In [1]: import numpy as np

In [2]: import numpy.linalg as la

In [3]: np.set_printoptions(precision=1, suppress=True, linewidth=160, floatmode="fixed")

In [4]: def rnd(a):
   ...:     return np.round(a, 1) + 0
   ...: 

In [5]: arr = np.loadtxt("block3.csv", delimiter=",")

In [6]: rnd(arr)
Out[6]: 
array([[ 0.8,  4.1,  2.1, -1.9, -3.1,  0.3],
       [ 0.1,  3.7,  1.7, -2.5, -2.7, -0.1],
       [-2.5,  2.0,  0.0, -4.4, -1.0, -1.6],
       [-0.1,  1.0, -1.0, -1.8,  0.0,  0.0],
       [-1.5,  4.0,  2.0, -4.2, -3.0, -1.3],
       [-0.6,  4.4,  2.4, -3.4, -3.4, -0.7],
       [-2.0, -0.5, -2.5, -3.2,  1.5, -1.1],
       [ 2.5,  2.7,  0.7,  0.2, -1.7,  1.6],
       [ 2.2,  1.7, -0.3,  0.3, -0.7,  1.5],
       [ 1.7,  8.9,  6.9, -2.6, -7.9,  0.4],
       [ 0.2,  1.5, -0.5, -1.7, -0.5,  0.2],
       [ 3.4,  2.6,  0.6,  1.2, -1.6,  2.2],
       [ 4.0,  7.4,  5.4,  0.2, -6.4,  2.1],
       [ 5.7,  5.9,  3.9,  2.4, -4.9,  3.4]])

In [7]: # looks like rank 3

In [8]: lab = arr[:, 4] > np.median(arr[:, 4])

In [9]: u = arr[lab].mean(axis=0) - arr[~lab].mean(axis=0)

In [10]: np.argsort(-np.abs(u).round(6), kind="stable")
Out[10]: array([1, 2, 4, 0, 3, 5])

In [11]: ((arr - arr.mean(axis=0)) @ u > 0).astype(int)
Out[11]: array([0, 0, 1, 1, 0, 0, 1, 1, 1, 0, 1, 1, 0, 0])

In [12]: rnd(u)
Out[12]: array([-0.9, -3.9, -3.9,  0.4,  3.9, -0.2])

In [13]: (((arr - arr.mean(axis=0)) @ u > 0) == lab).mean()
Out[13]: np.float64(1.0)

In [14]: B = np.array([[0, 2], [5, 5], [3, 3], [4, 3], [1, 1], [2, 5]])

In [15]: np.vstack([arr, B.T]).shape
Out[15]: (16, 6)

In [16]: la.matrix_rank(np.vstack([arr, B.T]))
Out[16]: np.int64(5)

In [17]: rng = np.random.default_rng(38)

In [18]: B = arr + rng.integers(-2, 3, (14, 3)) @ rng.integers(-2, 3, (3, 6))

In [19]: rnd(B)
Out[19]: 
array([[ 1.8,  2.1,  4.1, -1.9, -1.1,  3.3],
       [ 2.1,  5.7,  2.7, -4.5, -3.7,  0.9],
       [-3.5, -2.0,  1.0, -2.4,  2.0,  0.4],
       [-0.1,  5.0,  1.0,  2.2, -2.0, -2.0],
       [-3.5,  1.0, -1.0, -5.2, -2.0, -2.3],
       [-2.6,  0.4,  0.4, -3.4, -1.4, -0.7],
       [-3.0,  1.5, -4.5, -3.2, -0.5, -4.1],
       [ 6.5,  2.7,  6.7,  0.2,  0.3,  7.6],
       [-0.8,  1.7, -3.3,  2.3, -1.7, -2.5],
       [ 1.7, 10.9,  7.9, -0.6, -8.9, -0.6],
       [ 2.2, -2.5,  3.5, -1.7,  3.5,  6.2],
       [ 5.4,  3.6,  2.6,  0.2, -1.6,  4.2],
       [ 3.0, 10.4,  5.4,  3.2, -8.4, -0.9],
       [ 2.7,  5.9,  0.9,  4.4, -5.9, -0.6]])

In [20]: rnd(la.svd(B - arr, compute_uv=False))
Out[20]: array([17.8, 11.8,  7.0,  0.0,  0.0,  0.0])

In [21]: rnd(B - arr)
Out[21]: 
array([[ 1.0, -2.0,  2.0,  0.0,  2.0,  3.0],
       [ 2.0,  2.0,  1.0, -2.0, -1.0,  1.0],
       [-1.0, -4.0,  1.0,  2.0,  3.0,  2.0],
       [ 0.0,  4.0,  2.0,  4.0, -2.0, -2.0],
       [-2.0, -3.0, -3.0, -1.0,  1.0, -1.0],
       [-2.0, -4.0, -2.0,  0.0,  2.0,  0.0],
       [-1.0,  2.0, -2.0,  0.0, -2.0, -3.0],
       [ 4.0,  0.0,  6.0,  0.0,  2.0,  6.0],
       [-3.0,  0.0, -3.0,  2.0, -1.0, -4.0],
       [ 0.0,  2.0,  1.0,  2.0, -1.0, -1.0],
       [ 2.0, -4.0,  4.0,  0.0,  4.0,  6.0],
       [ 2.0,  1.0,  2.0, -1.0,  0.0,  2.0],
       [-1.0,  3.0,  0.0,  3.0, -2.0, -3.0],
       [-3.0,  0.0, -3.0,  2.0, -1.0, -4.0]])

In [22]: np.abs(B - arr).sum(axis=1)
Out[22]: array([10.0,  9.0, 13.0, 14.0, 11.0, 10.0, 10.0, 18.0, 13.0,  7.0, 20.0,  8.0, 12.0, 13.0])

In [23]: left, sig, vt = la.svd(arr)

In [24]: rnd(sig)
Out[24]: array([24.3, 12.2,  4.5,  0.0,  0.0,  0.0])

In [25]: B = left[:, :3] @ np.diag(sig[:3]) @ vt[:3]

In [26]: rnd(np.abs(arr - B).max())
Out[26]: np.float64(0.0)

In [27]: la.matrix_rank(arr, rtol=0.05)
Out[27]: np.int64(3)

In [28]: K = np.loadtxt("mat.csv", delimiter=",")

In [29]: K
Out[29]: 
array([[-0.5,  5.4,  2.3, -0.8],
       [ 0.2, -2.3,  3.1,  2.2],
       [ 3.3,  0.4, -1.7, -3.3],
       [ 1.9,  0.0, -1.9, -4.4],
       [-3.0,  2.4, -1.1,  2.0],
       [ 1.5,  0.6, -0.3, -4.5],
       [-4.3, -2.9,  0.0,  0.7],
       [-1.4, -1.1, -0.9,  1.9]])

In [30]: x0 = np.array([-2, -2, 0, 3])

In [31]: h1 = np.maximum(K @ x0, 0)

In [32]: np.flatnonzero(h1 > 1e-9)
Out[32]: array([1, 4, 6, 7])

In [33]: rnd(np.tanh(K @ x0))
Out[33]: array([-1.0,  1.0, -1.0, -1.0,  1.0, -1.0,  1.0,  1.0])

In [34]: rnd(np.maximum(K @ (3 * x0), 0))
Out[34]: array([ 0.0, 32.4,  0.0,  0.0, 21.6,  0.0, 49.5, 32.1])

In [35]: x0 = np.array([1, 1, 2, 0])

In [36]: rhs = K @ x0

In [37]: rnd(rhs)
Out[37]: array([ 9.5,  4.1,  0.3, -1.9, -2.8,  1.5, -7.2, -4.3])

In [38]: rnd(la.lstsq(K, rhs)[0])
Out[38]: array([1.0, 1.0, 2.0, 0.0])

In [39]: rnd(la.solve(K.T @ K, K.T @ rhs))
Out[39]: array([1.0, 1.0, 2.0, 0.0])

In [40]: rnd(la.pinv(K) @ K)
Out[40]: 
array([[1.0, 0.0, 0.0, 0.0],
       [0.0, 1.0, 0.0, 0.0],
       [0.0, 0.0, 1.0, 0.0],
       [0.0, 0.0, 0.0, 1.0]])

In [41]: rhs = rhs + 0.1 * rng.normal(size=8)

In [42]: rnd(rhs)
Out[42]: array([ 9.5,  4.1,  0.3, -1.8, -3.0,  1.5, -7.2, -4.2])

In [43]: beta, *_ = la.lstsq(K, rhs)

In [44]: [round(float(la.norm(la.solve(K.T @ K + lam * np.eye(4), K.T @ rhs))), 2) for lam in (0, 1, 10, 100)]
Out[44]: [2.46, 2.37, 1.81, 0.6]

In [45]: rnd(K.T @ (rhs - K @ beta))
Out[45]: array([0.0, 0.0, 0.0, 0.0])

In [46]: rnd(beta)
Out[46]: array([1.0, 1.0, 2.0, 0.0])

In [47]: rnd(la.norm(rhs - K @ beta))
Out[47]: np.float64(0.2)

In [48]: beta.round()
Out[48]: array([ 1.0,  1.0,  2.0, -0.0])

In [49]: u = np.array([-2, 0, -2])

In [50]: rnd(np.cross(K[7, :3], K[0, :3]))
Out[50]: array([ 2.3,  3.7, -8.1])

In [51]: rnd(np.correlate(K[7], K[0], "full"))
Out[51]: array([ 1.1, -2.3, -9.4, -8.8,  0.1, 10.7, -1.0])

In [52]: rnd(np.polyval(u, K[7]))
Out[52]: array([-5.9, -4.4, -3.6, -9.2])

In [53]: rnd(np.convolve(K[7], u))
Out[53]: array([ 2.8,  2.2,  4.6, -1.6,  1.8, -3.8])

In [54]: rnd(np.array([np.convolve(row, u, "same") for row in K]))
Out[54]: 
array([[-10.8,  -3.6,  -9.2,  -4.6],
       [  4.6,  -6.6,   0.2,  -6.2],
       [ -0.8,  -3.2,   5.8,   3.4],
       [  0.0,   0.0,   8.8,   3.8],
       [ -4.8,   8.2,  -8.8,   2.2],
       [ -1.2,  -2.4,   7.8,   0.6],
       [  5.8,   8.6,   4.4,   0.0],
       [  2.2,   4.6,  -1.6,   1.8]])

In [55]: B = np.array([[0, 0], [2, 0], [3, 3], [2, 0]])

In [56]: rnd(np.einsum("ij->j", K))
Out[56]: array([-2.3,  2.5, -0.5, -6.2])

In [57]: rnd(np.einsum("ik,kj->ji", K, B))
Out[57]: 
array([[ 16.1,   9.1, -10.9, -14.5,   5.5,  -8.7,  -4.4,  -1.1],
       [  6.9,   9.3,  -5.1,  -5.7,  -3.3,  -0.9,   0.0,  -2.7]])

In [58]: theta = np.radians(58)

In [59]: r_ = np.eye(4)

In [60]: r_[0, 0] = r_[1, 1] = np.cos(theta)

In [61]: r_[0, 1], r_[1, 0] = -np.sin(theta), np.sin(theta)

In [62]: rnd(r_)
Out[62]: 
array([[ 0.5, -0.8,  0.0,  0.0],
       [ 0.8,  0.5,  0.0,  0.0],
       [ 0.0,  0.0,  1.0,  0.0],
       [ 0.0,  0.0,  0.0,  1.0]])

In [63]: B = K @ r_.T

In [64]: np.allclose(la.norm(K, axis=1), la.norm(B, axis=1))
Out[64]: True

In [65]: rnd(la.det(r_)), rnd(np.trace(r_))
Out[65]: (np.float64(1.0), np.float64(3.1))

In [66]: rnd(B)
Out[66]: 
array([[-4.8,  2.4,  2.3, -0.8],
       [ 2.1, -1.0,  3.1,  2.2],
       [ 1.4,  3.0, -1.7, -3.3],
       [ 1.0,  1.6, -1.9, -4.4],
       [-3.6, -1.3, -1.1,  2.0],
       [ 0.3,  1.6, -0.3, -4.5],
       [ 0.2, -5.2,  0.0,  0.7],
       [ 0.2, -1.8, -0.9,  1.9]])

In [67]: rnd(la.svd(K, compute_uv=False)), rnd(la.svd(B, compute_uv=False))
Out[67]: (array([10.0,  6.9,  4.9,  3.5]), array([10.0,  6.9,  4.9,  3.5]))

In [68]: M = np.load("dump.npy")

In [69]: M
Out[69]: 
array([[ 8,  2,  2, -2],
       [ 2,  7,  1,  3],
       [ 2,  1,  9, -2],
       [-2,  3, -2,  6]])

In [70]: x0 = np.ones(4)

In [71]: for _ in range(4):
    ...:     x0 = M @ x0
    ...:     x0 /= la.norm(x0)
    ...:     print(round(x0 @ M @ x0, 1))
    ...: 
10.7
11.0
11.2
11.5

In [72]: rnd(x0)
Out[72]: array([0.6, 0.5, 0.6, 0.0])

In [73]: rnd(la.eigvalsh(M)[-1])
Out[73]: np.float64(12.0)

In [74]: P = np.triu(np.array([[-3, -1, 0, 2], [-3, 1, 2, 2], [2, 0, 2, 0], [-3, -1, 2, 3]]), 1) + np.eye(4)

In [75]: B = P @ M @ la.inv(P)

In [76]: rnd(la.det(B))
Out[76]: np.float64(1428.0)

In [77]: la.matrix_rank(B)
Out[77]: np.int64(4)

In [78]: B = np.array([[5, 1, 5], [1, 3, 0]])

In [79]: cent = np.kron(B, M)

In [80]: cent.shape
Out[80]: (8, 12)

In [81]: cent
Out[81]: 
array([[ 40,  10,  10, -10,   8,   2,   2,  -2,  40,  10,  10, -10],
       [ 10,  35,   5,  15,   2,   7,   1,   3,  10,  35,   5,  15],
       [ 10,   5,  45, -10,   2,   1,   9,  -2,  10,   5,  45, -10],
       [-10,  15, -10,  30,  -2,   3,  -2,   6, -10,  15, -10,  30],
       [  8,   2,   2,  -2,  24,   6,   6,  -6,   0,   0,   0,   0],
       [  2,   7,   1,   3,   6,  21,   3,   9,   0,   0,   0,   0],
       [  2,   1,   9,  -2,   6,   3,  27,  -6,   0,   0,   0,   0],
       [ -2,   3,  -2,   6,  -6,   9,  -6,  18,   0,   0,   0,   0]])

In [82]: rnd(la.norm(cent, 2)), rnd(la.norm(B, 2) * la.norm(M, 2))
Out[82]: (np.float64(87.0), np.float64(87.0))

In [83]: x0 = np.array([-9, -3, -6, -1, -7, -6, -1, -3, -3, 1, 8, 0])

In [84]: h1 = np.maximum(cent @ x0, 0)

In [85]: np.flatnonzero(h1 > 1e-9)
Out[85]: array([3])

In [86]: h1
Out[86]: array([ 0,  0,  0, 20,  0,  0,  0,  0])

In [87]: np.maximum(cent @ (3 * x0), 0)
Out[87]: array([ 0,  0,  0, 60,  0,  0,  0,  0])

In [88]: mat = np.array([[0, 1, 0, 0, 0, 1, 0],
    ...:     [1, 0, 0, 0, 0, 0, 0],
    ...:     [0, 0, 0, 1, 0, 0, 1],
    ...:     [0, 0, 1, 0, 0, 0, 0],
    ...:     [0, 0, 0, 0, 0, 0, 0],
    ...:     [1, 0, 0, 0, 0, 0, 0],
    ...:     [0, 0, 1, 0, 0, 0, 0]])

In [89]: # 3 blocks once reordered

In [90]: u = np.array([0, 2])

In [91]: np.array([np.convolve(row, u, "same") for row in mat])
Out[91]: 
array([[0, 0, 2, 0, 0, 0, 2],
       [0, 2, 0, 0, 0, 0, 0],
       [0, 0, 0, 0, 2, 0, 0],
       [0, 0, 0, 2, 0, 0, 0],
       [0, 0, 0, 0, 0, 0, 0],
       [0, 2, 0, 0, 0, 0, 0],
       [0, 0, 0, 2, 0, 0, 0]])

In [92]: np.correlate(mat[6], mat[3], "full")
Out[92]: array([0, 0, 0, 0, 0, 0, 1, 0, 0, 0, 0, 0, 0])

In [93]: feats = np.load("test17.npy")

In [94]: feats
Out[94]: 
array([[ 4,  5,  6,  7,  8,  9],
       [10, 11, 12, 13, 14, 15],
       [16, 17, 18, 19, 20, 21],
       [22, 23, 24, 25, 26, 27]])

In [95]: # rank 2

In [96]: [round(float(x), 1) for x in la.svd(feats, compute_uv=False)[:3]]
Out[96]: [83.1, 3.3, 0.0]

In [97]: rnd(la.norm(feats, 2) / la.norm(feats))
Out[97]: np.float64(1.0)

In [98]: left, sig, vt = la.svd(feats)

In [99]: V = vt[:(sig > 1e-8).sum()]

In [100]: x0 = feats[0] + 5 * feats[2] + rng.integers(2) * np.eye(6)[4]

In [101]: x0
Out[101]: array([ 84.0,  90.0,  96.0, 102.0, 109.0, 114.0])

In [102]: rnd(np.diag(V.T @ V))
Out[102]: array([0.5, 0.3, 0.2, 0.2, 0.3, 0.5])

In [103]: rnd(V.T @ V)
Out[103]: 
array([[ 0.5,  0.4,  0.2,  0.1,  0.0, -0.2],
       [ 0.4,  0.3,  0.2,  0.1,  0.0,  0.0],
       [ 0.2,  0.2,  0.2,  0.2,  0.1,  0.1],
       [ 0.1,  0.1,  0.2,  0.2,  0.2,  0.2],
       [ 0.0,  0.0,  0.1,  0.2,  0.3,  0.4],
       [-0.2,  0.0,  0.1,  0.2,  0.4,  0.5]])

In [104]: la.matrix_rank(np.vstack([feats, x0]))
Out[104]: np.int64(3)

In [105]: u, v = feats[2], feats[1]

In [106]: u @ u
Out[106]: np.int64(2071)

In [107]: u @ v
Out[107]: np.int64(1405)

In [108]: p = (u @ v) / (u @ u) * u

In [109]: np.outer(u, v)
Out[109]: 
array([[160, 176, 192, 208, 224, 240],
       [170, 187, 204, 221, 238, 255],
       [180, 198, 216, 234, 252, 270],
       [190, 209, 228, 247, 266, 285],
       [200, 220, 240, 260, 280, 300],
       [210, 231, 252, 273, 294, 315]])

In [110]: rnd(v - p)
Out[110]: array([-0.9, -0.5, -0.2,  0.1,  0.4,  0.8])

In [111]: F = np.load("m.npy")

In [112]: F
Out[112]: 
array([[-0.4,  0.1,  0.2, -1.6,  1.2],
       [-0.6,  0.0,  0.8, -3.2,  2.1],
       [ 0.0,  0.0,  0.0,  0.0, -0.1],
       [-0.8,  4.7,  7.1, -9.8, -2.7],
       [ 0.0,  1.5,  2.0, -1.7, -2.0],
       [-0.9, -0.2,  1.3, -4.7,  3.3],
       [-0.1,  0.0,  0.1, -0.1,  0.1],
       [-0.2,  1.4,  2.3, -3.2, -0.9],
       [-0.7,  1.6,  3.0, -6.7,  1.2],
       [-1.0,  0.1,  1.2, -4.9,  3.3],
       [ 0.1,  4.6,  6.0, -5.0, -6.1],
       [ 0.0,  0.1,  0.1,  0.1,  0.2],
       [-0.2,  2.9,  4.5, -4.9, -2.7],
       [-0.9,  4.5,  7.2, -9.9, -2.7],
       [-0.5,  1.6,  2.3, -3.2, -0.9],
       [-0.2,  1.5,  2.6, -3.3, -1.0],
       [-0.7,  0.1,  0.8, -3.5,  2.2],
       [-0.7,  0.1,  0.9, -3.2,  2.1],
       [-0.5,  0.0,  0.8, -3.2,  2.3],
       [-0.7,  1.5,  2.7, -4.9,  0.3],
       [-0.4,  1.5,  2.5, -3.2, -0.9],
       [-0.3,  0.0,  0.3, -1.5,  1.0],
       [-0.6,  0.0,  0.7, -3.2,  2.1],
       [-0.8,  1.6,  3.3, -6.4,  1.5],
       [-0.6, -0.1,  0.8, -3.2,  2.2],
       [ 0.0,  1.5,  1.9, -1.7, -1.9],
       [-0.9,  4.4,  7.1, -9.9, -2.6],
       [-0.2,  4.6,  6.4, -6.7, -4.8],
       [-0.6,  1.6,  2.9, -4.8,  0.3],
       [-0.3,  4.4,  6.4, -6.7, -5.0],
       [-0.7,  1.5,  2.9, -4.8,  0.3],
       [-0.6,  0.1,  0.9, -3.4,  2.2],
       [-0.2,  3.1,  4.3, -5.1, -2.8]])

In [113]: Xc = (F - F.mean(axis=0)) / F.std(axis=0)

In [114]: np.argwhere(np.abs(Xc) > 2)
Out[114]: 
array([[ 3,  3],
       [10,  4],
       [13,  2],
       [13,  3],
       [26,  3]])

In [115]: beta = la.lstsq(np.delete(Xc, 1, axis=1), Xc[:, 1])[0]

In [116]: rnd(1 - np.var(Xc[:, 1] - np.delete(Xc, 1, axis=1) @ beta))
Out[116]: np.float64(1.0)
